$ python -q
>>> import numpy as np
>>> import numpy.linalg as la
>>> np.set_printoptions(suppress=True, linewidth=120)
>>> F = np.array([[6, -2, 3, -2], [-2, 6, 1, -5], [3, 1, 0, 0], [-2, -5, 0, -4]])
>>> ev, evecs = la.eig(F)
>>> np.round(np.sort(la.eigvals(la.inv(F))), 3)
array([-0.925, -0.147,  0.115,  0.139])
>>> round(np.prod(ev), 3)
np.float64(457.0)
>>> M = np.array([[1, 0, 0], [0, 1, 0], [1, -2, 1]])
>>> [int(la.matrix_rank(la.matrix_power(M, p))) for p in range(1, 4)]
[3, 3, 3]
>>> x = np.array([7, -4, -7])
>>> rhs = M @ x
>>> rhs
array([ 7, -4,  8])
>>> np.round(la.solve(M, rhs), 3)
array([ 7., -4., -7.])
>>> np.round(la.solve(M, -1 * rhs), 3)
array([-7.,  4.,  7.])
>>> u = np.array([-9, 2, -7, 6, -6]) + 0.5
>>> K = np.eye(5) - 2 * np.outer(u, u) / (u @ u)
>>> K.round(3)
array([[ 0.252,  0.22 , -0.572,  0.572, -0.484],
       [ 0.22 ,  0.935,  0.168, -0.168,  0.142],
       [-0.572,  0.168,  0.563,  0.437, -0.37 ],
       [ 0.572, -0.168,  0.437,  0.563,  0.37 ],
       [-0.484,  0.142, -0.37 ,  0.37 ,  0.687]])
>>> x = np.array([2, 1, -1, -1, -2])
>>> rhs = K @ x
>>> rhs.round(3)
array([ 1.692,  1.091, -1.235, -0.765, -2.199])
>>> np.round(la.solve(K, rhs + K[:, 2]), 3) + 0
array([ 2.,  1.,  0., -1., -2.])
>>> np.round(la.solve(K, rhs), 3)
array([ 2.,  1., -1., -1., -2.])
>>> np.round(la.solve(K, K[:, 4]), 3) + 0
array([0., 0., 0., 0., 1.])
>>> np.round(la.solve(K.T, K[2]), 3)
array([-0.,  0.,  1.,  0.,  0.])
>>> np.round(la.solve(K, 5 * rhs), 3)
array([ 10.,   5.,  -5.,  -5., -10.])
>>> rng = np.random.default_rng(5499)
>>> idx = rng.permutation(5)
>>> idx
array([1, 3, 4, 2, 0])
>>> A2 = K[idx][:, idx]
>>> np.allclose(A2, K)
False
>>> A2.round(3)
array([[ 0.935, -0.168,  0.142,  0.168,  0.22 ],
       [-0.168,  0.563,  0.37 ,  0.437,  0.572],
       [ 0.142,  0.37 ,  0.687, -0.37 , -0.484],
       [ 0.168,  0.437, -0.37 ,  0.563, -0.572],
       [ 0.22 ,  0.572, -0.484, -0.572,  0.252]])
>>> np.round(np.sort(np.abs(la.eigvals(A2))), 3)
array([1., 1., 1., 1., 1.])
>>> np.trace(A2)
np.float64(3.0)
>>> ev, evecs = la.eig(K)
>>> np.round(np.sort(la.eigvals(K.T)), 3)
array([-1.,  1.,  1.,  1.,  1.])
>>> O, evecs = la.qr(K[:, :1])[0], la.qr(K[:, 1:])[0]
>>> sv = la.svd(O.T @ evecs, compute_uv=False)
>>> sv.round(3) + 0
array([0.])
>>> arr = np.load("w.npy")
>>> arr
array([[ 0.08 ,  0.808, -0.414,  0.664],
       [-0.02 , -0.273,  0.11 , -0.197],
       [ 0.119,  0.933, -0.578,  0.834],
       [-0.08 , -0.808,  0.414, -0.664],
       [-0.1  , -0.885,  0.501, -0.762],
       [ 0.291,  1.   , -0.929,  0.995],
       [ 0.414,  1.   , -0.984,  1.   ],
       [-0.04 , -0.508,  0.217, -0.38 ],
       [ 0.119,  0.933, -0.578,  0.834],
       [ 0.139,  0.961, -0.647,  0.885],
       [ 0.493,  1.   , -0.995,  1.   ],
       [ 0.197,  0.993, -0.8  ,  0.964],
       [-0.06 , -0.686,  0.319, -0.537],
       [-0.254, -0.999,  0.892, -0.989],
       [-0.178, -0.987,  0.757, -0.947],
       [-0.02 , -0.273,  0.11 , -0.197],
       [-0.119, -0.933,  0.578, -0.834],
       [ 0.291,  1.   , -0.929,  0.995],
       [ 0.04 ,  0.508, -0.217,  0.38 ],
       [-0.217, -0.996,  0.837, -0.976],
       [-0.139, -0.961,  0.647, -0.885],
       [-0.139, -0.961,  0.647, -0.885],
       [-0.235, -0.998,  0.867, -0.984],
       [-0.363, -1.   ,  0.97 , -0.999]])
>>> # row 8 repeats row 2
>>> x = np.array([8, 4, 2, 5])
>>> rhs = arr @ x
>>> np.round(la.lstsq(arr, rhs)[0], 3)
array([8., 4., 2., 5.])
>>> np.round(la.solve(arr.T @ arr, arr.T @ rhs), 3)
array([8., 4., 2., 5.])
>>> np.round(la.pinv(arr) @ arr, 3) + 0
array([[1., 0., 0., 0.],
       [0., 1., 0., 0.],
       [0., 0., 1., 0.],
       [0., 0., 0., 1.]])
>>> rhs = rhs + 0.05 * rng.normal(size=24)
>>> rhs.round(3)
array([ 6.323, -2.127,  7.726, -6.336, -7.149,  9.527, 10.366, -3.793,  7.657,  8.087, 10.985,  8.724, -5.248, -9.19 ,
       -8.561, -1.995, -7.709,  9.341,  3.808, -8.949, -8.068, -8.143, -9.084, -9.969])
>>> b, *_ = la.lstsq(arr, rhs)
>>> b.round()
array([8., 4., 2., 5.])
>>> round(la.norm(rhs - arr @ b), 3)
np.float64(0.209)
>>> proj = arr @ la.solve(arr.T @ arr, arr.T)
>>> np.round(la.eigvalsh(proj), 3) + 0
array([0., 0., 0., 0., 0., 0., 0., 0., 0., 0., 0., 0., 0., 0., 0., 0., 0., 0., 0., 0., 1., 1., 1., 1.])
>>> J = np.load("data.npy")
>>> J.round(3)
array([[ -7.793,  23.142, -29.852,  -1.2  ],
       [ -7.335,  22.027, -28.487,  -1.26 ],
       [ -3.974,  13.671, -18.242,  -1.514],
       [ -1.428,   7.031, -10.046,  -1.365],
       [ -1.414,   6.992,  -9.998,  -1.363],
       [ -0.531,   4.549,  -6.951,  -1.177],
       [  0.357,   1.899,  -3.597,  -0.834],
       [  0.525,   1.347,  -2.886,  -0.734],
       [  0.535,   1.316,  -2.846,  -0.728],
       [  1.   ,  -0.614,  -0.241,  -0.203],
       [  0.887,  -1.103,   0.667,   0.147],
       [  0.786,  -1.055,   0.707,   0.196],
       [  0.387,  -0.599,   0.46 ,   0.185],
       [  0.289,  -0.458,   0.357,   0.153],
       [  0.205,  -0.329,   0.259,   0.116],
       [  0.157,  -0.254,   0.201,   0.093],
       [  0.091,  -0.15 ,   0.119,   0.057],
       [ -0.065,   0.11 ,  -0.088,  -0.046],
       [ -0.712,   1.3  ,  -1.061,  -0.74 ],
       [ -0.904,   1.686,  -1.372,  -1.047],
       [ -1.04 ,   1.969,  -1.597,  -1.302],
       [ -1.297,   2.529,  -2.03 ,  -1.893],
       [ -1.753,   3.644,  -2.802,  -3.56 ],
       [ -2.022,   4.54 ,  -3.206,  -5.929],
       [ -2.052,   4.791,  -3.206,  -7.104],
       [ -0.656,   3.845,   0.317, -18.161],
       [  1.468,   0.946,   5.338, -26.434],
       [  2.602,  -0.73 ,   8.007, -30.151],
       [  5.6  ,  -5.366,  15.058, -38.91 ]])
>>> la.lstsq(J[:-1].T, J[-1])[2]
np.int32(3)
>>> round(float(np.trace(la.pinv(J) @ J)), 3)
3.0
>>> np.round(J @ la.pinv(J) @ J, 3)
array([[ -7.793,  23.142, -29.852,  -1.2  ],
       [ -7.335,  22.027, -28.487,  -1.26 ],
       [ -3.974,  13.671, -18.242,  -1.514],
       [ -1.428,   7.031, -10.046,  -1.365],
       [ -1.414,   6.992,  -9.998,  -1.363],
       [ -0.531,   4.549,  -6.951,  -1.177],
       [  0.357,   1.899,  -3.597,  -0.834],
       [  0.525,   1.347,  -2.886,  -0.734],
       [  0.535,   1.316,  -2.846,  -0.728],
       [  1.   ,  -0.614,  -0.241,  -0.203],
       [  0.887,  -1.103,   0.667,   0.147],
       [  0.786,  -1.055,   0.707,   0.196],
       [  0.387,  -0.599,   0.46 ,   0.185],
       [  0.289,  -0.458,   0.357,   0.153],
       [  0.205,  -0.329,   0.259,   0.116],
       [  0.157,  -0.254,   0.201,   0.093],
       [  0.091,  -0.15 ,   0.119,   0.057],
       [ -0.065,   0.11 ,  -0.088,  -0.046],
       [ -0.712,   1.3  ,  -1.061,  -0.74 ],
       [ -0.904,   1.686,  -1.372,  -1.047],
       [ -1.04 ,   1.969,  -1.597,  -1.302],
       [ -1.297,   2.529,  -2.03 ,  -1.893],
       [ -1.753,   3.644,  -2.802,  -3.56 ],
       [ -2.022,   4.54 ,  -3.206,  -5.929],
       [ -2.052,   4.791,  -3.206,  -7.104],
       [ -0.656,   3.845,   0.317, -18.161],
       [  1.468,   0.946,   5.338, -26.434],
       [  2.602,  -0.73 ,   8.007, -30.151],
       [  5.6  ,  -5.366,  15.058, -38.91 ]])
>>> np.abs(np.diag(la.qr(J)[1])) > 1e-9
array([ True,  True,  True, False])
>>> la.matrix_rank(J, rtol=0.1)
np.int64(2)
>>> np.round(la.norm(J, 2) / la.norm(J), 3)
np.float64(0.765)
>>> [round(float(x), 3) for x in la.svd(J, compute_uv=False)[:3]]
[67.996, 56.949, 4.855]
>>> X = np.loadtxt("dump.csv", delimiter=",")
>>> X
array([[0., 0., 0.],
       [1., 0., 0.],
       [0., 0., 0.],
       [0., 0., 0.],
       [1., 0., 0.],
       [2., 0., 0.],
       [0., 0., 0.],
       [2., 2., 0.],
       [0., 0., 0.],
       [2., 0., 0.],
       [2., 0., 0.],
       [0., 0., 0.]])
>>> np.argsort(-la.norm(X, axis=0).round(6), kind="stable")[:3]
array([0, 1, 2])
>>> la.matrix_rank(X, rtol=0.1)
np.int64(2)
>>> A2 = np.array([[0, 0], [3, 3], [0, 1]])
>>> np.vstack([X, A2.T]).shape
(14, 3)
>>> X @ A2
array([[0., 0.],
       [0., 0.],
       [0., 0.],
       [0., 0.],
       [0., 0.],
       [0., 0.],
       [0., 0.],
       [6., 6.],
       [0., 0.],
       [0., 0.],
       [0., 0.],
       [0., 0.]])
>>> la.matrix_rank(X @ A2)
np.int64(1)
>>> np.einsum("ik,kj->ji", X, A2)
array([[0., 0., 0., 0., 0., 0., 0., 6., 0., 0., 0., 0.],
       [0., 0., 0., 0., 0., 0., 0., 6., 0., 0., 0., 0.]])
>>> t3 = np.stack([X, 4 * X, X[::-1]])
>>> np.einsum("bij,cij->bc", t3, t3)
array([[ 22.,  88.,   8.],
       [ 88., 352.,  32.],
       [  8.,  32.,  22.]])
>>> la.matrix_rank(t3)
array([2, 2, 2])
>>> left, sv, Vt = la.svd(X)
>>> evecs = Vt[:(sv > 1e-8).sum()]
>>> x = X[1] + 5 * X[8] + rng.integers(2) * np.eye(3)[2]
>>> x
array([1., 0., 0.])
>>> la.matrix_rank(np.vstack([X, x]))
np.int64(2)
>>> np.allclose(evecs.T @ evecs @ x, x)
True
>>> r = la.matrix_rank(X)
>>> r
np.int64(2)
>>> null = la.svd(X)[2][r:].T
>>> null @ null.T
array([[0., 0., 0.],
       [0., 0., 0.],
       [0., 0., 1.]])
>>> np.allclose(X @ null, 0)
True
>>> [int(la.matrix_rank(X[:i])) for i in range(1, len(X) + 1)]
[0, 1, 1, 1, 1, 1, 1, 2, 2, 2, 2, 2]
>>> [int(la.matrix_rank(np.delete(X, i, axis=0))) for i in range(12)]
[2, 2, 2, 2, 2, 2, 2, 1, 2, 2, 2, 2]
>>> X @ null
array([[0.],
       [0.],
       [0.],
       [0.],
       [0.],
       [0.],
       [0.],
       [0.],
       [0.],
       [0.],
       [0.],
       [0.]])
>>> [int(la.matrix_rank(X[:, :j + 1])) for j in range(3)]
[1, 2, 2]
>>> m1 = np.load("layer18.npy")
>>> m1.round(3)
array([[ 0.866,  0.   ,  0.   ,  0.   , -0.5  ],
       [ 0.   ,  1.   ,  0.   ,  0.   ,  0.   ],
       [ 0.   ,  0.   ,  1.   ,  0.   ,  0.   ],
       [ 0.   ,  0.   ,  0.   ,  1.   ,  0.   ],
       [ 0.5  ,  0.   ,  0.   ,  0.   ,  0.866]])
>>> A2 = m1 + rng.integers(-2, 3, (5, 1)) @ rng.integers(-2, 3, (1, 5))
>>> A2.round(3)
array([[ 2.866,  0.   , -1.   , -2.   ,  1.5  ],
       [ 2.   ,  1.   , -1.   , -2.   ,  2.   ],
       [-2.   ,  0.   ,  2.   ,  2.   , -2.   ],
       [ 4.   ,  0.   , -2.   , -3.   ,  4.   ],
       [-1.5  ,  0.   ,  1.   ,  2.   , -1.134]])
>>> np.round(la.svd(A2 - m1, compute_uv=False), 3) + 0
array([10.198,  0.   ,  0.   ,  0.   ,  0.   ])
>>> np.abs(A2 - m1).sum(axis=1)
array([ 7.,  7.,  7., 14.,  7.])
